% python3 -q
>>> import numpy as np
>>> np.set_printoptions(precision=2, suppress=True, linewidth=160)
>>> def tidy(a):
...     return np.round(a, 2) + 0
... 
>>> X = np.load("a.npy")
>>> tidy(X)
array([[0.29, 0.  , 0.14, 0.  , 0.29, 0.14, 0.14],
       [0.  , 0.38, 0.12, 0.12, 0.12, 0.  , 0.25],
       [0.  , 0.22, 0.33, 0.  , 0.11, 0.11, 0.22],
       [0.25, 0.  , 0.  , 0.5 , 0.  , 0.25, 0.  ],
       [0.2 , 0.  , 0.2 , 0.  , 0.3 , 0.1 , 0.2 ],
       [0.2 , 0.2 , 0.1 , 0.1 , 0.2 , 0.1 , 0.1 ],
       [0.  , 0.  , 0.11, 0.11, 0.22, 0.22, 0.33]])
>>> x = np.array([1, 2, 2, 0, -1, 2, -1])
>>> rhs = X @ x
>>> b, lr = np.zeros(7), 1 / np.linalg.norm(X, 2) ** 2
>>> for i in range(5):
...     b -= lr * X.T @ (X @ b - rhs)
...     if i % 1 == 0: print(i, round(np.linalg.norm(X @ b - rhs), 2))
... 
0 0.73
1 0.66
2 0.61
3 0.56
4 0.52
>>> tidy(b)
array([0.56, 1.03, 0.82, 0.77, 0.2 , 0.44, 0.31])
>>> Q, _ = np.linalg.qr(np.array([[-1.1, 0.8],
...     [0.5, -1.4],
...     [0.5, 1.1],
...     [-0.3, 2.3],
...     [0.9, -0.6],
...     [1.4, -2.6]]))
>>> arr = Q @ Q.T
>>> tidy(arr)
array([[ 0.31, -0.07, -0.25, -0.07, -0.26, -0.28],
       [-0.07,  0.12, -0.1 , -0.2 ,  0.05,  0.22],
       [-0.25, -0.1 ,  0.41,  0.36,  0.21, -0.01],
       [-0.07, -0.2 ,  0.36,  0.44,  0.07, -0.27],
       [-0.26,  0.05,  0.21,  0.07,  0.21,  0.22],
       [-0.28,  0.22, -0.01, -0.27,  0.22,  0.5 ]])
>>> np.unique(arr.round(6), axis=0).shape
(6, 6)
>>> np.linalg.lstsq(arr[:-1].T, arr[-1])[2]
np.int32(2)
>>> F = np.array([[-2, 0, 0, 0, 0],
...     [0, -2, 0, 0, 0],
...     [0, 0, 1, 0, 0],
...     [0, 0, 0, -1, 0],
...     [0, 0, 0, 0, 1]])
>>> F @ F
array([[4, 0, 0, 0, 0],
       [0, 4, 0, 0, 0],
       [0, 0, 1, 0, 0],
       [0, 0, 0, 1, 0],
       [0, 0, 0, 0, 1]])
>>> np.flatnonzero(np.linalg.matrix_power((F != 0) + (F.T != 0) + np.eye(5), 5)[4])
array([4])
>>> (np.linalg.matrix_power((F != 0) + (F.T != 0) + np.eye(5), 5) > 0).astype(int)
array([[1, 0, 0, 0, 0],
       [0, 1, 0, 0, 0],
       [0, 0, 1, 0, 0],
       [0, 0, 0, 1, 0],
       [0, 0, 0, 0, 1]])
>>> left, sigma, Vt = np.linalg.svd(F, full_matrices=False)
>>> np.allclose(left * sigma @ Vt, F)
True
>>> sigma / sigma[0]
array([1. , 1. , 0.5, 0.5, 0.5])
>>> tidy(np.cumsum(sigma ** 2) / np.sum(sigma ** 2))
array([0.36, 0.73, 0.82, 0.91, 1.  ])
>>> x = np.array([0, 2, 1, 0, 1])
>>> rhs = F @ x
>>> rhs
array([ 0, -4,  1,  0,  1])
>>> tidy(np.linalg.solve(F, F[:, 0]))
array([1., 0., 0., 0., 0.])
>>> tidy(np.linalg.solve(F, rhs + F[:, 1]))
array([0., 3., 1., 0., 1.])
>>> tidy(np.linalg.solve(F, -3 * rhs))
array([ 0., -6., -3.,  0., -3.])
>>> tidy(np.linalg.solve(F.T, F[3]))
array([0., 0., 0., 1., 0.])
>>> m1 = np.array([[5.0, 10.0, -11.0, 1.0],
...     [7.0, 11.0, -15.0, 2.0],
...     [7.0, 16.0, -21.0, 3.0],
...     [7.0, 16.0, -17.0, -1.0]])
>>> m1
array([[  5.,  10., -11.,   1.],
       [  7.,  11., -15.,   2.],
       [  7.,  16., -21.,   3.],
       [  7.,  16., -17.,  -1.]])
>>> np.kron(np.eye(2, dtype=int), m1)
array([[  5.,  10., -11.,   1.,   0.,   0.,  -0.,   0.],
       [  7.,  11., -15.,   2.,   0.,   0.,  -0.,   0.],
       [  7.,  16., -21.,   3.,   0.,   0.,  -0.,   0.],
       [  7.,  16., -17.,  -1.,   0.,   0.,  -0.,  -0.],
       [  0.,   0.,  -0.,   0.,   5.,  10., -11.,   1.],
       [  0.,   0.,  -0.,   0.,   7.,  11., -15.,   2.],
       [  0.,   0.,  -0.,   0.,   7.,  16., -21.,   3.],
       [  0.,   0.,  -0.,  -0.,   7.,  16., -17.,  -1.]])
>>> tidy(np.linalg.det(m1.T))
np.float64(-200.0)
>>> tidy(np.linalg.det(m1[::-1]))
np.float64(-200.0)
>>> tidy(np.linalg.det(2 * m1)), tidy(np.linalg.det(m1))
(np.float64(-3200.0), np.float64(-200.0))
>>> np.einsum("ii->", m1)
np.float64(-6.0)
>>> tidy(np.linalg.eigvals(m1))
array([ 5., -2., -5., -4.])
>>> A = np.load("out14.npy")
>>> tidy(A)
array([[0.25, 0.25, 0.25, 0.25],
       [0.25, 0.25, 0.25, 0.25],
       [0.33, 0.  , 0.33, 0.33],
       [0.  , 0.  , 0.  , 1.  ]])
>>> rk = np.linalg.matrix_rank(A)
>>> rk
np.int64(3)
>>> ns = np.linalg.svd(A)[2][rk:].T
>>> tidy(ns[:, 0] / ns[np.abs(ns[:, 0]).round(6).argmax(), 0])
array([ 1.,  0., -1.,  0.])
>>> np.allclose(A @ ns, 0)
True
